$ python -q
>>> import numpy as np
>>> from numpy import linalg as LA
>>> np.set_printoptions(precision=3, suppress=True, linewidth=140, legacy="1.25")
>>> def tidy(a):
...     return np.round(a, 3) + 0
... 
>>> K = np.load("test13.npy")
>>> print(K)
[[ -3  -5  -2   0  -1  -4  -5  -4  -5]
 [-12 -20  -8   0  -4 -16 -20 -16 -20]
 [ 27  45  18   0   9  36  45  36  45]
 [ 27  45  18   0   9  36  45  36  45]
 [-15 -25 -10   0  -5 -20 -25 -20 -25]
 [-21 -35 -14   0  -7 -28 -35 -28 -35]
 [ -6 -10  -4   0  -2  -8 -10  -8 -10]
 [-27 -45 -18   0  -9 -36 -45 -36 -45]
 [ 27  45  18   0   9  36  45  36  45]
 [-18 -30 -12   0  -6 -24 -30 -24 -30]
 [  9  15   6   0   3  12  15  12  15]
 [  9  15   6   0   3  12  15  12  15]]
>>> blk = np.stack([K, 3 * K, K[::-1]])
>>> print(np.einsum("bij,cij->bc", blk, blk))
[[ 57233 171699  17182]
 [171699 515097  51546]
 [ 17182  51546  57233]]
>>> print(blk.shape)
(3, 12, 9)
>>> print(blk.sum(axis=0))
[[  -3   -5   -2    0   -1   -4   -5   -4   -5]
 [ -39  -65  -26    0  -13  -52  -65  -52  -65]
 [  90  150   60    0   30  120  150  120  150]
 [ 135  225   90    0   45  180  225  180  225]
 [ -87 -145  -58    0  -29 -116 -145 -116 -145]
 [ -90 -150  -60    0  -30 -120 -150 -120 -150]
 [ -45  -75  -30    0  -15  -60  -75  -60  -75]
 [-123 -205  -82    0  -41 -164 -205 -164 -205]
 [ 135  225   90    0   45  180  225  180  225]
 [ -45  -75  -30    0  -15  -60  -75  -60  -75]
 [  24   40   16    0    8   32   40   32   40]
 [  33   55   22    0   11   44   55   44   55]]
>>> J = np.loadtxt("block12.csv", delimiter=",")
>>> print(J)
[[-3.  1. -5.  5.  2.  2.  0. -5.  1. -2.]
 [ 0. -2.  2.  4.  3. -3.  4.  0. -3.  0.]
 [ 0.  0. -3.  2. -4. -3. -5.  0. -1.  4.]
 [ 0.  0.  0.  0.  4. -2. -3. -2.  0. -1.]
 [ 0.  0.  0.  0. -1.  5. -3. -1.  2.  0.]
 [ 0.  0.  0.  0.  0.  5. -2. -4. -4. -1.]
 [ 0.  0.  0.  0.  0.  0.  2.  2.  5. -5.]
 [ 0.  0.  0.  0.  0.  0.  0. -5. -3.  5.]
 [ 0.  0.  0.  0.  0.  0.  0.  0.  5.  3.]
 [ 0.  0.  0.  0.  0.  0.  0.  0.  0. -3.]]
>>> rng = np.random.default_rng(914)
>>> B = J + rng.integers(-2, 3, (10, 9)) @ rng.integers(-2, 3, (9, 10))
>>> print(B)
[[  7.   4.  -2.   1.   2.  -3.  -8. -10.   0.   0.]
 [  6.  -4.   2.  -3.  -3.  -9.   4.  -8. -10.  -6.]
 [  5.  -3.   0.  -1.  -2.  -1.  -3.   0.  -8.   3.]
 [  1.   2.   1.   2.   6.   8.  -7.  -1.   3.  -6.]
 [  2.  -6.   6.   3.  -4.   7.   1.   1.   4. -13.]
 [  4.  -2.   4.   2.  -1.   7.  -8.  -6.  -6.  -3.]
 [  4.  -9.   4.  -2.  -5.  -8.   5.   2.  -2.  -7.]
 [  8. -10.   0.   4.   3.  -3.   4.   0.  -6.   4.]
 [  0.   3.  -2.   2.   0.   5.  -6.   3.  10.   7.]
 [ -1.   0.   2.   2.   2.  -2.   2.   4.   1.   4.]]
>>> print(tidy(LA.svd(B - J, compute_uv=False)))
[28.336 20.719 18.261 14.808  9.023  6.637  5.802  3.556  1.148  0.   ]
>>> print(np.abs(B - J).sum(axis=1))
[41. 48. 28. 31. 43. 27. 44. 41. 30. 23.]
>>> print(LA.matrix_rank(B - J, tol=1e-8))
9
>>> print(B - J)
[[ 10.   3.   3.  -4.   0.  -5.  -8.  -5.  -1.   2.]
 [  6.  -2.   0.  -7.  -6.  -6.   0.  -8.  -7.  -6.]
 [  5.  -3.   3.  -3.   2.   2.   2.   0.  -7.  -1.]
 [  1.   2.   1.   2.   2.  10.  -4.   1.   3.  -5.]
 [  2.  -6.   6.   3.  -3.   2.   4.   2.   2. -13.]
 [  4.  -2.   4.   2.  -1.   2.  -6.  -2.  -2.  -2.]
 [  4.  -9.   4.  -2.  -5.  -8.   3.   0.  -7.  -2.]
 [  8. -10.   0.   4.   3.  -3.   4.   5.  -3.  -1.]
 [  0.   3.  -2.   2.   0.   5.  -6.   3.   5.   4.]
 [ -1.   0.   2.   2.   2.  -2.   2.   4.   1.   7.]]
>>> print([round(float(x), 3) for x in LA.svd(J, compute_uv=False)[:3]])
[12.585, 10.916, 10.305]
>>> print(tidy(LA.norm(J, 2) / LA.norm(J)))
0.541
>>> print(LA.matrix_rank(J, rtol=0.1))
8
>>> mat = np.loadtxt("case0.csv", delimiter=",")
>>> print(mat)
[[-1.  1.  1. -1. -1. -3. -3.  2. -1.  3.  2.  2.]
 [-1.  1.  2.  2.  3.  1. -3. -1. -3.  0.  2.  1.]
 [ 1. -1.  2.  1.  1. -1. -3. -1. -3. -1.  0.  2.]
 [ 3. -2. -2.  3. -3. -3.  2. -1.  1.  0. -2.  3.]
 [-1. -1. -1.  3. -2. -1.  3.  2.  0.  0. -2.  3.]
 [-1. -1.  1.  2.  0. -3.  1. -1.  1.  0.  0.  3.]
 [-2.  0. -1. -2. -3.  3.  1.  0.  3.  0.  1.  1.]
 [-1. -1. -1.  2. -3. -3. -1.  2.  3. -1.  1.  3.]
 [ 1.  2.  3.  0. -2. -2.  2. -3.  2. -1.  2.  3.]
 [-2.  0.  0. -2. -2.  1.  0. -1.  2. -3. -3.  0.]
 [-3.  2. -1.  3.  3.  2. -3. -1.  2.  1.  3.  0.]
 [ 0.  0.  0.  0.  0.  0.  0.  0.  0.  0.  0. -1.]]
>>> print((mat + mat.T) / 2)
[[-1.   0.   1.   1.  -1.  -2.  -2.5  0.5  0.   0.5 -0.5  1. ]
 [ 0.   1.   0.5  0.   1.   0.  -1.5 -1.  -0.5  0.   2.   0.5]
 [ 1.   0.5  2.  -0.5  0.   0.  -2.  -1.   0.  -0.5 -0.5  1. ]
 [ 1.   0.  -0.5  3.   0.  -0.5  0.   0.5  0.5 -1.   0.5  1.5]
 [-1.   1.   0.   0.  -2.  -0.5  0.  -0.5 -1.  -1.   0.5  1.5]
 [-2.   0.   0.  -0.5 -0.5 -3.   2.  -2.  -0.5  0.5  1.   1.5]
 [-2.5 -1.5 -2.   0.   0.   2.   1.  -0.5  2.5  0.  -1.   0.5]
 [ 0.5 -1.  -1.   0.5 -0.5 -2.  -0.5  2.   0.  -1.   0.   1.5]
 [ 0.  -0.5  0.   0.5 -1.  -0.5  2.5  0.   2.   0.5  2.   1.5]
 [ 0.5  0.  -0.5 -1.  -1.   0.5  0.  -1.   0.5 -3.  -1.   0. ]
 [-0.5  2.  -0.5  0.5  0.5  1.  -1.   0.   2.  -1.   3.   0. ]
 [ 1.   0.5  1.   1.5  1.5  1.5  0.5  1.5  1.5  0.   0.  -1. ]]
>>> print(np.allclose(mat, mat.T))
False
>>> print(tidy(np.abs(LA.eigvals(mat)).max()))
7.908
>>> print(mat @ mat)
[[ -7.   5.  -1.   2.  15.  10. -24.   0.  -4. -12.  -2. -16.]
 [  2. -11.  -8.  32.  18.  -6.  -6.   3. -19.   1. -14.   5.]
 [ 11.  -9.  -6.   9.  13.  -8. -10.  11. -24.   8. -11.  -9.]
 [ 16.   2.  -7. -27. -25.  -3.   8.   1.  10.   9.  -1. -10.]
 [ 11. -10. -13.  -9. -29.  -2.  15.   0.  20.  -6.  -7.   1.]
 [ 12.  -1.  -5.  -4.  -9.   8.   8.  -6.   2.  -4.  -6.  -6.]
 [ -7.  11.  13.  -7.   7.   6.   3. -20.  17.  -7.  16.  -3.]
 [ 15.   7.  -2.   0.  -7.  -5.   1. -10.  15.  -3.  11.  -6.]
 [  1.  15.  16.  -6.  19.  18. -23. -18. -15.   6.  22.  -6.]
 [ 15.   2.  15. -13.   8.   1.  11.  -9. -10.  -1.   7. -10.]
 [  2.   0.  -1.  39.   8.  -9.  16. -18.   5.  -9.  -8.  18.]
 [  0.   0.   0.   0.   0.   0.   0.   0.   0.   0.   0.   1.]]
>>> print(np.trace(mat))
4.0
>>> print(tidy(np.sort(np.abs(LA.eigvals(mat)))))
[0.843 1.    2.956 2.956 3.386 3.562 4.189 4.189 4.271 4.271 7.908 7.908]
>>> print((mat - mat.T) / 2)
[[ 0.   1.   0.  -2.   0.  -1.  -0.5  1.5 -1.   2.5  2.5  1. ]
 [-1.   0.   1.5  2.   2.   1.  -1.5  0.  -2.5  0.   0.   0.5]
 [ 0.  -1.5  0.   1.5  1.  -1.  -1.   0.  -3.  -0.5  0.5  1. ]
 [ 2.  -2.  -1.5  0.  -3.  -2.5  2.  -1.5  0.5  1.  -2.5  1.5]
 [ 0.  -2.  -1.   3.   0.  -0.5  3.   2.5  1.   1.  -2.5  1.5]
 [ 1.  -1.   1.   2.5  0.5  0.  -1.   1.   1.5 -0.5 -1.   1.5]
 [ 0.5  1.5  1.  -2.  -3.   1.   0.   0.5  0.5  0.   2.   0.5]
 [-1.5  0.   0.   1.5 -2.5 -1.  -0.5  0.   3.   0.   1.   1.5]
 [ 1.   2.5  3.  -0.5 -1.  -1.5 -0.5 -3.   0.  -1.5  0.   1.5]
 [-2.5  0.   0.5 -1.  -1.   0.5  0.   0.   1.5  0.  -2.   0. ]
 [-2.5  0.  -0.5  2.5  2.5  1.  -2.  -1.   0.   2.   0.   0. ]
 [-1.  -0.5 -1.  -1.5 -1.5 -1.5 -0.5 -1.5 -1.5  0.   0.   0. ]]
